$ ipython --no-banner

In [1]: import numpy as np

In [2]: np.set_printoptions(precision=3, suppress=True, linewidth=140)

In [3]: def rd(a):
   ...:     return np.round(a, 3) + 0
   ...: 

In [4]: mat = np.load("layer13.npy")

In [5]: mat
Out[5]: 
array([[ 2,  3, -2, -1,  0, -2],
       [ 0,  3,  1, -1,  2, -2],
       [ 0, -1, -3,  1,  3,  1],
       [ 0, -1, -3,  1,  3,  1]])

In [6]: left, s, Vt = np.linalg.svd(mat)

In [7]: np.argmax(s[:-1] / (s[1:] + 1e-6)) + 1
Out[7]: np.int64(3)

In [8]: rd(s)
Out[8]: array([6.561, 5.643, 2.847, 0.   ])

In [9]: out = left[:, :3] @ np.diag(s[:3]) @ Vt[:3]

In [10]: rd(np.linalg.norm(mat - out, 2)), rd(s[3])
Out[10]: (np.float64(0.0), np.float64(0.0))

In [11]: np.linalg.matrix_rank(mat, rtol=0.05)
Out[11]: np.int64(3)

In [12]: rd(out)
Out[12]: 
array([[ 2.,  3., -2., -1.,  0., -2.],
       [ 0.,  3.,  1., -1.,  2., -2.],
       [ 0., -1., -3.,  1.,  3.,  1.],
       [ 0., -1., -3.,  1.,  3.,  1.]])

In [13]: rd(np.abs(mat - out).max())
Out[13]: np.float64(0.0)

In [14]: np.linalg.matrix_rank(out)
Out[14]: np.int64(3)

In [15]: arr = np.load("block13.npy")

In [16]: arr
Out[16]: 
array([[ 0., -3.,  1., -3.],
       [-3.,  8., -3.,  9.],
       [ 1., -3.,  0., -3.],
       [-3.,  9., -3.,  8.]])

In [17]: np.all(np.linalg.eigvalsh(arr) > 0)
Out[17]: np.False_

In [18]: [round(float(np.linalg.det(arr[:i, :i])), 2) + 0 for i in range(1, 5)]
Out[18]: [0.0, -9.0, 10.0, -19.0]

In [19]: ev, vecs = np.linalg.eigh(arr)

In [20]: vec = np.array([1, 0, 1, 2])

In [21]: np.abs(arr).sum(axis=1).max(), rd(np.abs(ev).max())
Out[21]: (np.float64(23.0), np.float64(19.0))

In [22]: rd(np.linalg.eigvalsh(arr[1:, 1:]))
Out[22]: array([-1., -1., 18.])

In [23]: [round(float(x), 3) for x in np.linalg.svd(arr, compute_uv=False)[:3]]
Out[23]: [19.0, 1.0, 1.0]

In [24]: rd(np.linalg.norm(arr, 2) / np.linalg.norm(arr))
Out[24]: np.float64(0.996)

In [25]: np.linalg.cond(arr) > 100
Out[25]: np.False_

In [26]: rd(np.abs(np.linalg.svd(arr)[2][-1]))
Out[26]: array([0.   , 0.355, 0.934, 0.043])

In [27]: out = np.linalg.inv(arr)

In [28]: rd(np.linalg.cond(arr))
Out[28]: np.float64(19.0)

In [29]: rd(np.linalg.inv(out))
Out[29]: 
array([[ 0., -3.,  1., -3.],
       [-3.,  8., -3.,  9.],
       [ 1., -3.,  0., -3.],
       [-3.,  9., -3.,  8.]])

In [30]: rd(np.linalg.det(arr) * np.linalg.det(out))
Out[30]: np.float64(1.0)

In [31]: rd(arr @ out)
Out[31]: 
array([[1., 0., 0., 0.],
       [0., 1., 0., 0.],
       [0., 0., 1., 0.],
       [0., 0., 0., 1.]])

In [32]: rd(out)
Out[32]: 
array([[-0.947, -0.158,  0.053, -0.158],
       [-0.158, -0.526, -0.158,  0.474],
       [ 0.053, -0.158, -0.947, -0.158],
       [-0.158,  0.474, -0.158, -0.526]])

In [33]: (np.abs(out) > 1e-9).astype(int)
Out[33]: 
array([[1, 1, 1, 1],
       [1, 1, 1, 1],
       [1, 1, 1, 1],
       [1, 1, 1, 1]])

In [34]: rd(np.linalg.slogdet(arr)[0])
Out[34]: np.float64(-1.0)

In [35]: np.allclose(out, arr.T)
Out[35]: False

In [36]: data = np.array([[-2, 0, 0, 0, 0, 0],
    ...:     [0, 0, 0, 0, 0, 0],
    ...:     [0, 0, 0, 2, 0, 0],
    ...:     [0, 0, 0, 0, -1, 0],
    ...:     [0, 0, 0, 0, 0, 0],
    ...:     [0, -1, 0, 0, 0, 0]])

In [37]: data
Out[37]: 
array([[-2,  0,  0,  0,  0,  0],
       [ 0,  0,  0,  0,  0,  0],
       [ 0,  0,  0,  2,  0,  0],
       [ 0,  0,  0,  0, -1,  0],
       [ 0,  0,  0,  0,  0,  0],
       [ 0, -1,  0,  0,  0,  0]])

In [38]: rank = np.linalg.matrix_rank(data)

In [39]: rank
Out[39]: np.int64(4)

In [40]: ns = np.linalg.svd(data)[2][rank:].T

In [41]: [int(np.linalg.matrix_rank(data[:, :j + 1])) for j in range(6)]
Out[41]: [1, 2, 2, 3, 4, 4]

In [42]: [int(np.linalg.matrix_rank(data[:i])) for i in range(1, len(data) + 1)]
Out[42]: [1, 1, 2, 3, 3, 4]

In [43]: rd(np.linalg.pinv(data))
Out[43]: 
array([[-0.5,  0. ,  0. ,  0. ,  0. ,  0. ],
       [ 0. ,  0. ,  0. ,  0. ,  0. , -1. ],
       [ 0. ,  0. ,  0. ,  0. ,  0. ,  0. ],
       [ 0. ,  0. ,  0.5,  0. ,  0. ,  0. ],
       [ 0. ,  0. ,  0. , -1. ,  0. ,  0. ],
       [ 0. ,  0. ,  0. ,  0. ,  0. ,  0. ]])

In [44]: data[:, 4] @ data[:, 1]
Out[44]: np.int64(0)

In [45]: J = np.loadtxt("arr.csv", delimiter=",")

In [46]: J
Out[46]: 
array([[26.128, 30.022,  2.898, 35.913, 18.086, 18.834, 14.007],
       [25.919, 30.004,  2.94 , 36.024, 18.076, 19.016, 14.137],
       [14.179,  1.991,  5.94 ,  6.136,  9.984,  9.869,  8.051],
       [21.937, 25.034,  3.032, 46.158, 15.973, 33.137, 19.776],
       [ 8.875,  4.781,  3.12 , 21.098,  7.143, 21.026, 12.043]])

In [47]: left, s, Vt = np.linalg.svd(J)

In [48]: np.argmax(s[:-1] / (s[1:] + 1e-6)) + 1
Out[48]: np.int64(3)

In [49]: out = left[:, :3] @ np.diag(s[:3]) @ Vt[:3]

In [50]: np.linalg.matrix_rank(J, rtol=0.05)
Out[50]: np.int64(3)

In [51]: rd(np.linalg.norm(J - out) / np.linalg.norm(J))
Out[51]: np.float64(0.002)

In [52]: rd(np.linalg.norm(J - out, 2)), rd(s[3])
Out[52]: (np.float64(0.263), np.float64(0.263))
